% python3 -q
>>> import numpy as np
>>> np.set_printoptions(precision=1, suppress=True, linewidth=120, floatmode="fixed")
>>> rng = np.random.default_rng(5665)
>>> mat = np.triu(rng.random((9, 9)) < 0.3, 1).astype(int)
>>> mat = mat + mat.T
>>> print(mat)
[[0 0 0 1 0 0 0 0 1]
 [0 0 0 0 0 1 0 0 0]
 [0 0 0 0 0 0 0 1 1]
 [1 0 0 0 1 1 0 0 0]
 [0 0 0 1 0 0 0 1 0]
 [0 1 0 1 0 0 0 1 1]
 [0 0 0 0 0 0 0 0 0]
 [0 0 1 0 1 1 0 0 1]
 [1 0 1 0 0 1 0 1 0]]
>>> print(np.abs(np.diag(np.linalg.qr(mat)[1])) > 1e-9)
[ True  True  True  True  True  True False  True  True]
>>> print(np.unique(mat.round(6), axis=0).shape)
(9, 9)
>>> print(np.round(mat @ np.linalg.pinv(mat) @ mat, 1) + 0)
[[0.0 0.0 0.0 1.0 0.0 0.0 0.0 0.0 1.0]
 [0.0 0.0 0.0 0.0 0.0 1.0 0.0 0.0 0.0]
 [0.0 0.0 0.0 0.0 0.0 0.0 0.0 1.0 1.0]
 [1.0 0.0 0.0 0.0 1.0 1.0 0.0 0.0 0.0]
 [0.0 0.0 0.0 1.0 0.0 0.0 0.0 1.0 0.0]
 [0.0 1.0 0.0 1.0 0.0 0.0 0.0 1.0 1.0]
 [0.0 0.0 0.0 0.0 0.0 0.0 0.0 0.0 0.0]
 [0.0 0.0 1.0 0.0 1.0 1.0 0.0 0.0 1.0]
 [1.0 0.0 1.0 0.0 0.0 1.0 0.0 1.0 0.0]]
>>> M = np.array([[-1, 2, 0, 0], [2, -1, 0, 0], [0, 0, -1, 2], [0, 0, 2, -1]])
>>> w, vecs = np.linalg.eigh(mat)
>>> print(np.abs(vecs[:, -1]).round(6).argmax())
7
>>> print((w > 1e-8).sum(), (w < -1e-8).sum())
4 4
>>> print(np.round(np.linalg.eigvalsh(mat @ mat), 1) + 0)
[0.0 0.4 0.5 0.6 0.7 1.4 2.6 6.2 9.7]
>>> print(np.round(vecs.T @ mat @ vecs, 1) + 0)
[[-2.5  0.0  0.0  0.0  0.0  0.0  0.0  0.0  0.0]
 [ 0.0 -1.6  0.0  0.0  0.0  0.0  0.0  0.0  0.0]
 [ 0.0  0.0 -0.9  0.0  0.0  0.0  0.0  0.0  0.0]
 [ 0.0  0.0  0.0 -0.7  0.0  0.0  0.0  0.0  0.0]
 [ 0.0  0.0  0.0  0.0  0.0  0.0  0.0  0.0  0.0]
 [ 0.0  0.0  0.0  0.0  0.0  0.6  0.0  0.0  0.0]
 [ 0.0  0.0  0.0  0.0  0.0  0.0  0.7  0.0  0.0]
 [ 0.0  0.0  0.0  0.0  0.0  0.0  0.0  1.2  0.0]
 [ 0.0  0.0  0.0  0.0  0.0  0.0  0.0  0.0  3.1]]
>>> print(np.round(vecs @ np.diag(w) @ vecs.T, 1) + 0)
[[0.0 0.0 0.0 1.0 0.0 0.0 0.0 0.0 1.0]
 [0.0 0.0 0.0 0.0 0.0 1.0 0.0 0.0 0.0]
 [0.0 0.0 0.0 0.0 0.0 0.0 0.0 1.0 1.0]
 [1.0 0.0 0.0 0.0 1.0 1.0 0.0 0.0 0.0]
 [0.0 0.0 0.0 1.0 0.0 0.0 0.0 1.0 0.0]
 [0.0 1.0 0.0 1.0 0.0 0.0 0.0 1.0 1.0]
 [0.0 0.0 0.0 0.0 0.0 0.0 0.0 0.0 0.0]
 [0.0 0.0 1.0 0.0 1.0 1.0 0.0 0.0 1.0]
 [1.0 0.0 1.0 0.0 0.0 1.0 0.0 1.0 0.0]]
>>> P = np.triu(np.array([[3, 1, -1, -3], [-2, 3, 5, 3], [4, -1, 2, -2], [1, -4, -3, 1]]), 1) + np.eye(4)
>>> M2 = P @ M @ np.linalg.inv(P)
>>> print(np.trace(M2), np.trace(M))
-4.0 -4
>>> print(M2)
[[ 1.0  0.0 -4.0 -4.0]
 [ 2.0 -3.0 18.0 58.0]
 [ 0.0  0.0 -5.0 -6.0]
 [ 0.0  0.0  2.0  3.0]]
>>> print(np.linalg.matrix_rank(M2))
4
